% python3 -q
>>> import numpy as np
>>> import numpy.linalg as la
>>> np.set_printoptions(suppress=True, linewidth=200)
>>> data = np.loadtxt("sample3.csv", delimiter=",")
>>> print(data)
[[-9.  0.  4.  9.]
 [ 0.  3.  0.  0.]
 [ 5.  0. -4.  1.]
 [-1.  0.  7.  3.]]
>>> x0 = np.array([5, 3, 1, 1])
>>> h1 = np.maximum(data @ x0, 0)
>>> print(np.round(np.tanh(data @ x0), 2))
[-1.  1.  1.  1.]
>>> print(h1)
[ 0.  9. 22.  5.]
>>> print(np.maximum(data @ (3 * x0), 0))
[ 0. 27. 66. 15.]
>>> print(data * (h1 > 1e-9)[:, None])
[[-0.  0.  0.  0.]
 [ 0.  3.  0.  0.]
 [ 5.  0. -4.  1.]
 [-1.  0.  7.  3.]]
>>> m1 = np.load("w.npy")
>>> print(m1)
[[ 0.7  2.   1.4 -0.1 -1.4 -1.7]
 [ 1.4 -0.7  0.3  2.1  0.3  1. ]
 [-1.2  0.6  0.5  0.1  1.1 -0.7]
 [-2.   0.9  0.   0.1 -0.4  1.9]
 [ 0.1 -0.8  1.5  0.2 -0.7  0.7]
 [ 1.  -0.4 -0.2 -0.2 -0.6  0.4]
 [-1.5  1.3  0.4  1.1 -1.5  1.4]
 [ 1.2  3.6 -0.3 -2.4 -4.2 -0.6]
 [-0.6  0.1 -0.7 -1.9 -0.4  0.2]
 [ 1.6 -1.   1.2  0.8 -0.2  0.7]
 [-0.1  0.  -1.4  0.4 -0.9  0.9]
 [-0.5  0.1  0.7  1.9 -0.3  0.9]
 [-1.3  0.8 -1.5  0.6  0.9  2.1]
 [ 2.1 -0.7 -1.8 -0.3  0.1  0.1]
 [ 0.9 -0.9 -0.6  0.8  0.5  1.9]
 [ 1.5  0.8 -2.6 -0.4  0.5  0.3]
 [-1.5 -1.  -0.2  1.7  0.1  0.3]
 [-0.4 -0.3 -1.   0.3 -0.6 -0.8]
 [-0.6 -0.1 -0.1  0.5  0.3  0.3]
 [-0.9  1.7 -1.1  0.7  0.5 -1.5]
 [-1.   0.8  0.3 -0.1  0.2 -1. ]
 [-1.1  0.5  2.8 -0.6 -0.1  0.3]
 [ 0.4  0.  -1.3  0.   0.7 -0.8]
 [-0.3 -0.2  0.1  0.7 -1.9  0.2]
 [-0.2 -1.  -0.6 -0.4  1.5  0.1]
 [-0.8 -0.4 -0.3  0.9 -0.5  0.1]
 [ 0.4 -1.6  0.9 -0.7 -0.8  0.5]
 [-1.6 -0.4  1.   0.7 -1.1 -0.1]
 [-0.8  1.1  0.3  1.2 -0.5 -2.1]
 [ 0.6  0.2 -0.3 -0.5  1.2  0.9]
 [-0.7  0.8 -1.4  0.2  0.3 -0.7]
 [-0.4 -0.9 -2.4 -1.   0.9  0. ]
 [ 0.1  0.9 -1.5  1.1 -1.7 -0.6]]
>>> z = m1[:, 1] > np.median(m1[:, 1])
>>> r0 = m1[z].mean(axis=0) - m1[~z].mean(axis=0)
>>> print(r0.round(2))
[-0.59  1.62  0.1  -0.32 -0.19 -0.38]
>>> print(np.argsort(-np.abs(r0).round(6), kind="stable"))
[1 0 5 3 4 2]
>>> print(round(float((((m1 - m1.mean(axis=0)) @ r0 > 0) == z).mean()), 2))
0.88
>>> print(((m1 - m1.mean(axis=0)) @ r0 > 0).astype(int))
[1 0 1 1 0 0 1 1 1 0 0 0 1 0 0 0 0 0 0 1 1 1 0 0 0 0 0 1 1 0 1 0 1]
>>> arr = np.load("dump.npy")
>>> print(arr)
[[0 1 0 0 0 1 0]
 [1 0 0 0 0 1 0]
 [0 0 0 0 0 0 0]
 [0 0 0 0 0 0 1]
 [0 0 0 0 0 0 0]
 [1 1 0 0 0 0 0]
 [0 0 0 1 0 0 0]]
>>> blk = np.stack([arr, 3 * arr, arr[::-1]])
>>> print(np.einsum("bij,cij->bc", blk, blk))
[[ 8 24  3]
 [24 72  9]
 [ 3  9  8]]
>>> print(np.round(la.norm(blk, axis=(1, 2)), 2))
[2.83 8.49 2.83]
>>> print((blk @ arr.T).shape)
(3, 7, 7)
>>> Uu, sv, Vh = la.svd(arr)
>>> evecs = Vh[:(sv > 1e-8).sum()]
>>> rng = np.random.default_rng(105112)
>>> x0 = arr[0] + -3 * arr[2] + rng.integers(2) * np.eye(7)[0]
>>> print(x0)
[1. 1. 0. 0. 0. 1. 0.]
>>> print(la.matrix_rank(np.vstack([arr, x0])))
5
>>> print(np.allclose(evecs.T @ evecs @ x0, x0))
True
>>> rk = la.matrix_rank(arr)
>>> print(rk)
5
>>> ns = la.svd(arr)[2][rk:].T
>>> print([int(la.matrix_rank(np.delete(arr, i, axis=0))) for i in range(7)])
[4, 4, 5, 4, 5, 4, 4]
>>> print(ns @ ns.T)
[[0. 0. 0. 0. 0. 0. 0.]
 [0. 0. 0. 0. 0. 0. 0.]
 [0. 0. 1. 0. 0. 0. 0.]
 [0. 0. 0. 0. 0. 0. 0.]
 [0. 0. 0. 0. 1. 0. 0.]
 [0. 0. 0. 0. 0. 0. 0.]
 [0. 0. 0. 0. 0. 0. 0.]]
>>> print(np.allclose(arr @ ns, 0))
True
>>> print(arr @ ns)
[[0. 0.]
 [0. 0.]
 [0. 0.]
 [0. 0.]
 [0. 0.]
 [0. 0.]
 [0. 0.]]
>>> print(ns.shape)
(7, 2)
>>> print(la.matrix_rank(arr.T @ arr), la.matrix_rank(arr @ arr.T))
5 5
>>> x0 = np.array([0, 1, 0, 1, 0, 1, 1])
>>> print(np.einsum("ij,j->i", arr, x0))
[2 1 0 1 0 1 1]
>>> print(arr @ x0)
[2 1 0 1 0 1 1]
>>> print((arr * x0).sum(axis=1))
[2 1 0 1 0 1 1]
>>> out = np.array([[-1.3, 0.3, 0.2, 1.3],
...     [-0.8, -0.3, 0.0, 0.2],
...     [1.3, 0.4, -0.4, -0.7],
...     [-0.9, -0.9, -0.4, 0.6],
...     [1.1, 0.4, -0.7, 0.7],
...     [0.7, -0.5, -1.1, -0.2],
...     [0.0, 1.1, 0.5, 1.7],
...     [0.2, 1.5, -1.1, 0.0],
...     [0.5, 0.1, 0.2, 0.4],
...     [-0.6, -1.2, -0.2, 0.9],
...     [1.7, 1.0, 0.2, 0.3]])
>>> basis = np.array([[-0.2, 0.4, -0.3, 0.0, -0.7, 0.2],
...     [0.2, 1.2, -0.2, 0.3, 1.4, -1.3],
...     [1.2, 0.1, -0.1, 2.4, 0.7, 0.7],
...     [1.4, -0.8, 0.7, 0.4, 0.8, -0.8]])
>>> F = out @ basis
>>> print(F.round(2) + 0)
[[ 2.38 -1.18  1.22  1.09  2.51 -1.55]
 [ 0.38 -0.84  0.44 -0.01  0.3   0.07]
 [-1.64  1.52 -0.92 -1.12 -1.19  0.02]
 [ 0.36 -1.96  0.91 -0.99 -0.43  0.23]
 [ 0.    0.29  0.15 -1.28 -0.14 -1.35]
 [-1.84 -0.27 -0.14 -2.87 -2.12  0.18]
 [ 3.2   0.01  0.92  2.21  3.25 -2.44]
 [-1.06  1.77 -0.25 -2.19  1.19 -2.68]
 [ 0.72  0.02  0.09  0.67  0.25 -0.21]
 [ 0.9  -2.42  1.07 -0.48 -0.68  0.58]
 [ 0.52  1.66 -0.52  0.9   0.59 -1.06]]
>>> print(np.unique(arr.round(6), axis=0).shape)
(6, 7)
>>> print(la.lstsq(arr[:-1].T, arr[-1])[2])
4
>>> print(np.round(arr @ la.pinv(arr) @ arr, 2) + 0)
[[0. 1. 0. 0. 0. 1. 0.]
 [1. 0. 0. 0. 0. 1. 0.]
 [0. 0. 0. 0. 0. 0. 0.]
 [0. 0. 0. 0. 0. 0. 1.]
 [0. 0. 0. 0. 0. 0. 0.]
 [1. 1. 0. 0. 0. 0. 0.]
 [0. 0. 0. 1. 0. 0. 0.]]
>>> print(np.argwhere(np.triu(arr)))
[[0 1]
 [0 5]
 [1 5]
 [3 6]]
>>> print(np.trace(arr @ arr @ arr) // 6)
1
>>> L = np.diag(arr.sum(axis=1)) - arr
>>> print(L @ np.ones(7))
[0. 0. 0. 0. 0. 0. 0.]
>>> print(la.matrix_rank(L))
3
>>> ev, evecs = la.eigh(arr)
>>> x0 = np.array([-2, 0, -3, 3, -3, 2, 3])
>>> print(round(x0 @ arr @ x0 / (x0 @ x0), 2), round(ev[0], 2), np.round(ev[-1], 2))
0.23 -1.0 2.0
>>> print((np.sign(evecs[:, -1].round(6)) == np.sign(evecs[0, -1].round(6))).astype(int))
[1 1 0 0 0 1 0]
>>> print(np.argsort(-la.norm(arr, axis=0).round(6), kind="stable")[:3])
[0 1 5]
>>> print(np.round(la.det(arr), 2))
0.0
>>> print((arr != 0).astype(int))
[[0 1 0 0 0 1 0]
 [1 0 0 0 0 1 0]
 [0 0 0 0 0 0 0]
 [0 0 0 0 0 0 1]
 [0 0 0 0 0 0 0]
 [1 1 0 0 0 0 0]
 [0 0 0 1 0 0 0]]
>>> print(np.flatnonzero(la.matrix_power((arr != 0) + (arr.T != 0) + np.eye(7), 7)[3]))
[3 6]
>>> J = np.load("out17.npy")
>>> print(J)
[[0 3 0 0 0 0 0 0 0]
 [0 0 0 0 0 0 0 0 0]
 [0 0 0 0 0 0 0 0 0]
 [0 0 0 0 0 0 1 0 0]
 [0 0 0 0 3 0 0 0 0]
 [0 0 0 0 0 0 0 3 0]
 [0 0 0 2 0 0 0 0 0]
 [0 0 0 0 0 3 0 0 0]
 [0 0 0 0 0 0 0 0 3]]
>>> print(np.argsort(-la.norm(J, axis=0).round(6), kind="stable")[:3])
[1 4 5]
>>> print(round(float(la.norm(J, 2) / la.norm(J)), 2))
0.42
>>> out = np.array([[1, 3, 2],
...     [1, 3, 3],
...     [1, 2, 2],
...     [2, 3, 3],
...     [1, 3, 1],
...     [0, 0, 1],
...     [2, 0, 1],
...     [0, 3, 0],
...     [2, 2, 0]])
>>> print(out.T @ J.T)
[[3 0 0 2 3 0 4 0 6]
 [9 0 0 0 9 9 6 0 6]
 [9 0 0 1 3 0 6 3 0]]
>>> out @ J
Traceback (most recent call last):
  File "<python-input-71>", line 1, in <module>
    out @ J
    ~~~~^~~
ValueError: matmul: Input operand 1 has a mismatch in its core dimension 0, with gufunc signature (n?,k),(k,m?)->(n?,m?) (size 9 is different from 3)
>>> print(np.einsum("ik,kj->ij", J, out))
[[3 9 9]
 [0 0 0]
 [0 0 0]
 [2 0 1]
 [3 9 3]
 [0 9 0]
 [4 6 6]
 [0 0 3]
 [6 6 0]]
>>> print(np.einsum("ik,kj->ji", J, out))
[[3 0 0 2 3 0 4 0 6]
 [9 0 0 0 9 9 6 0 6]
 [9 0 0 1 3 0 6 3 0]]
>>> print(np.vstack([J, out.T]).shape)
(12, 9)
>>> print(la.matrix_rank(np.vstack([J, out.T])))
9
>>> feats = np.load("a.npy")
>>> print(feats)
[[  6  -2   6   0  -7  -9   0   4  -2]
 [ -2  -8   9  -3  -5  10  -4   5   9]
 [  6   9   0  -3  -5   5  -2   1   0]
 [  0  -3  -3  -8   2  -2   3   2   0]
 [ -7  -5  -5   2   6   6  -6   5   5]
 [ -9  10   5  -2   6   4  -4   2   4]
 [  0  -4  -2   3  -6  -4 -10   2   0]
 [  4   5   1   2   5   2   2  -6  -6]
 [ -2   9   0   0   5   4   0  -6   4]]
>>> z = rng.permutation(9)
>>> print(z)
[7 0 4 2 5 6 1 3 8]
>>> out = feats[z][:, z]
>>> print(out)
[[ -6   4   5   1   2   2   5   2  -6]
 [  4   6  -7   6  -9   0  -2   0  -2]
 [  5  -7   6  -5   6  -6  -5   2   5]
 [  1   6  -5   0   5  -2   9  -3   0]
 [  2  -9   6   5   4  -4  10  -2   4]
 [  2   0  -6  -2  -4 -10  -4   3   0]
 [  5  -2  -5   9  10  -4  -8  -3   9]
 [  2   0   2  -3  -2   3  -3  -8   0]
 [ -6  -2   5   0   4   0   9   0   4]]
>>> print(np.allclose(out, feats))
False
>>> print(np.trace(out))
-12
>>> print(np.diag(out))
[ -6   6   6   0   4 -10  -8  -8   4]
>>> out = np.array([[0, 2, 1],
...     [1, 2, 1],
...     [0, 2, 2],
...     [0, 0, 2],
...     [1, 2, 1],
...     [2, 0, 0],
...     [1, 0, 1],
...     [1, 1, 0],
...     [2, 2, 2]])
>>> print(np.einsum("ij,ij->i", feats, feats))
[226 405 181 103 261 298 185 151 178]
>>> print(np.einsum("ik,kj->ij", feats, out))
[[-27   6   5]
 [ 26  11  11]
 [ 13  21   2]
 [  0  -6 -20]
 [ 22  -7  -8]
 [ 30  34  17]
 [-26 -22 -18]
 [ -2  12  10]
 [ 24  26  20]]
>>> print(feats @ out)
[[-27   6   5]
 [ 26  11  11]
 [ 13  21   2]
 [  0  -6 -20]
 [ 22  -7  -8]
 [ 30  34  17]
 [-26 -22 -18]
 [ -2  12  10]
 [ 24  26  20]]
